$ python3 -q
>>> import numpy as np
>>> from numpy import linalg as LA
>>> np.set_printoptions(precision=2, suppress=True, linewidth=200, legacy="1.25")
>>> E = np.array([[0, 1, 0], [0, 0, 1], [1, 0, 0]])
>>> A2 = LA.inv(E)
>>> E @ A2
array([[1., 0., 0.],
       [0., 1., 0.],
       [0., 0., 1.]])
>>> (np.abs(A2) > 1e-9).astype(int)
array([[0, 0, 1],
       [1, 0, 0],
       [0, 1, 0]])
>>> LA.inv(A2)
array([[0., 1., 0.],
       [0., 0., 1.],
       [1., 0., 0.]])
>>> LA.det(E) * A2
array([[0., 0., 1.],
       [1., 0., 0.],
       [0., 1., 0.]])
>>> x0 = np.array([-1, 2, -1])
>>> h = np.maximum(E @ x0, 0)
>>> np.tanh(E @ x0)
array([ 0.96, -0.76, -0.76])
>>> E * (h > 1e-9)[:, None]
array([[0, 1, 0],
       [0, 0, 0],
       [0, 0, 0]])
>>> h
array([2, 0, 0])
>>> np.maximum(E @ (3 * x0), 0)
array([6, 0, 0])
>>> np.maximum(E @ x0, 0) - np.maximum(-E @ x0, 0)
array([ 2, -1, -1])
>>> hat = np.triu(np.array([[-2, 5, 2], [-4, 4, 1], [0, 5, -2]]), 1) + np.eye(3)
>>> A2 = hat @ E @ LA.inv(hat)
>>> round(float(LA.det(A2)), 2)
1.0
>>> hat @ E - E @ hat
array([[ 2.,  0.,  4.],
       [ 1.,  0.,  0.],
       [ 0., -5., -2.]])
>>> np.trace(A2), np.trace(E)
(0.0, 0)
>>> A2
array([[ 2., -9., 10.],
       [ 1., -5.,  4.],
       [ 1., -5.,  3.]])
>>> np.round(np.poly(A2), 2) + 0
array([ 1.,  0.,  0., -1.])
>>> rng = np.random.default_rng(410954)
>>> z = rng.integers(0, 2, 6)
>>> X = (z[:, None] == z) * -2 + np.eye(6)
>>> X
array([[-1., -2., -2.,  0., -2., -2.],
       [-2., -1., -2.,  0., -2., -2.],
       [-2., -2., -1.,  0., -2., -2.],
       [ 0.,  0.,  0., -1.,  0.,  0.],
       [-2., -2., -2.,  0., -1., -2.],
       [-2., -2., -2.,  0., -2., -1.]])
>>> A2 = X / np.sqrt((X ** 2).mean(axis=1, keepdims=True))
>>> LA.matrix_rank(A2) == LA.matrix_rank(X)
True
>>> LA.matrix_rank(X - X.mean(axis=1, keepdims=True))
5
